>>> import numpy as np
>>> np.set_printoptions(precision=2, suppress=True, linewidth=140, sign=" ")
>>> A = np.arange(21).reshape(7, 3) + -2
>>> A
array([[-2, -1,  0],
       [ 1,  2,  3],
       [ 4,  5,  6],
       [ 7,  8,  9],
       [10, 11, 12],
       [13, 14, 15],
       [16, 17, 18]])
>>> U, s, Vt = np.linalg.svd(A)
>>> np.argmax(s[:-1] / (s[1:] + 1e-6)) + 1
np.int64(2)
>>> M2 = U[:, :2] @ np.diag(s[:2]) @ Vt[:2]
>>> np.round(np.linalg.norm(A - M2) / np.linalg.norm(A), 2)
np.float64(0.0)
>>> np.linalg.matrix_rank(A, rtol=0.05)
np.int64(1)
>>> s = 20 * 0.2 ** np.arange(6)
>>> Q, _ = np.linalg.qr(np.array([[-1.3, 0.9, -0.5, -1.0, -0.5, -0.1],
...     [-0.6, -2.3, 2.3, 0.7, 0.9, 0.1],
...     [1.8, -0.8, 0.7, -1.3, 1.2, 1.8],
...     [-1.2, -1.4, 0.9, 1.0, -0.7, -0.5],
...     [0.7, 0.9, 0.5, -0.3, -1.4, -1.8],
...     [-1.7, -2.6, -1.0, -1.2, 0.1, -0.8]]))
>>> rng = np.random.default_rng(10)
>>> K = rng.normal(size=(32, 6)) * s @ Q
>>> K
array([[  9.2 ,  -7.87,  -4.96, -16.64,  -5.61,   4.05],
       [ -7.3 ,   5.41,   4.6 ,  12.82,   4.64,  -2.58],
       [  2.49,  -2.5 ,  -1.07,  -5.33,  -1.53,   1.91],
       [  0.74,  -2.07,   0.66,  -2.69,  -0.29,   1.88],
       [  2.22,   3.04,  -5.26,  -3.04,  -2.63,  -2.19],
       [  3.42,   1.83,  -5.63,  -4.32,  -2.95,  -1.75],
       [ -1.42,   0.79,   1.18,   3.04,   1.15,  -0.59],
       [ -6.94,   5.83,   3.62,  11.11,   3.76,  -2.61],
       [ -5.48,   6.15,   1.49,   8.13,   2.4 ,  -2.51],
       [ -3.72,  10.47,  -4.09,   6.9 ,   0.24,  -5.42],
       [  8.85,  -6.49,  -5.58, -15.04,  -5.45,   2.8 ],
       [  2.28,  -1.46,  -1.73,  -4.87,  -1.8 ,   1.  ],
       [  2.28,  -4.06,   0.52,  -4.79,  -0.83,   2.69],
       [ -2.39,   4.02,  -0.38,   4.34,   0.85,  -2.2 ],
       [  7.51, -13.  ,   1.56, -13.16,  -2.4 ,   6.83],
       [  5.16,  -5.54,  -1.69,  -8.18,  -2.51,   2.34],
       [  1.13,  -2.32,   0.68,  -0.41,   0.05,   0.25],
       [  0.04,   4.25,  -3.57,   0.83,  -1.09,  -2.82],
       [  1.82,  -2.37,  -0.57,  -4.96,  -1.52,   1.58],
       [  5.41,  -1.27,  -5.32,  -6.78,  -3.43,  -0.5 ],
       [-13.58,  16.58,   2.84,  22.37,   6.18,  -7.78],
       [ -8.43,  11.7 ,   0.66,  14.21,   3.7 ,  -5.43],
       [ 11.11,  -9.01,  -6.25, -19.21,  -6.56,   4.54],
       [  1.33,  -2.67,   0.41,  -3.82,  -0.77,   1.99],
       [ 13.28, -13.64,  -5.24, -23.58,  -7.41,   6.64],
       [ 20.86, -21.13,  -8.38, -37.19, -11.53,  10.86],
       [-11.04,  13.06,   3.05,  21.01,   5.99,  -7.21],
       [  0.02,  -1.3 ,   0.84,  -1.85,  -0.04,   1.62],
       [  9.06,  -7.15,  -5.55, -18.43,  -6.08,   5.  ],
       [ 24.32, -24.76,  -9.59, -42.69, -13.31,  12.32],
       [-20.08,  24.1 ,   5.05,  36.55,  10.43, -12.39],
       [  0.07,   1.83,  -1.64,  -0.75,  -0.58,  -0.24]])
>>> cen = K - K.mean(axis=0)
>>> U, s, Vt = np.linalg.svd(cen, full_matrices=False)
>>> s
array([ 124.04,   19.13,    4.26,    0.91,    0.11,    0.04])
>>> np.round(s ** 2 / (s ** 2).sum(), 2) + 0
array([ 0.98,  0.02,  0.  ,  0.  ,  0.  ,  0.  ])
>>> np.round(cen.mean(axis=0), 2) + 0
array([ 0.,  0.,  0.,  0.,  0.,  0.])
>>> round(float((s ** 2).sum() ** 2 / (s ** 4).sum()), 2)
1.05
>>> Vt[0] * np.sign(Vt[0, np.abs(Vt[0]).argmax()])
array([-0.41,  0.44,  0.14,  0.72,  0.22, -0.22])
>>> np.searchsorted(np.cumsum(s ** 2) / (s ** 2).sum(), 0.9) + 1
np.int64(1)
>>> np.abs(U[:, 0]).argmax()
np.int64(29)
>>> np.linalg.matrix_rank(cen)
np.int64(6)
>>> (np.sign(U[:, 0]) == np.sign(U[0, 0])).astype(int)
array([ 1,  0,  1,  0,  0,  1,  0,  0,  0,  0,  1,  1,  1,  0,  1,  1,  0,  0,  1,  1,  0,  0,  1,  1,  1,  1,  0,  0,  1,  1,  0,  0])
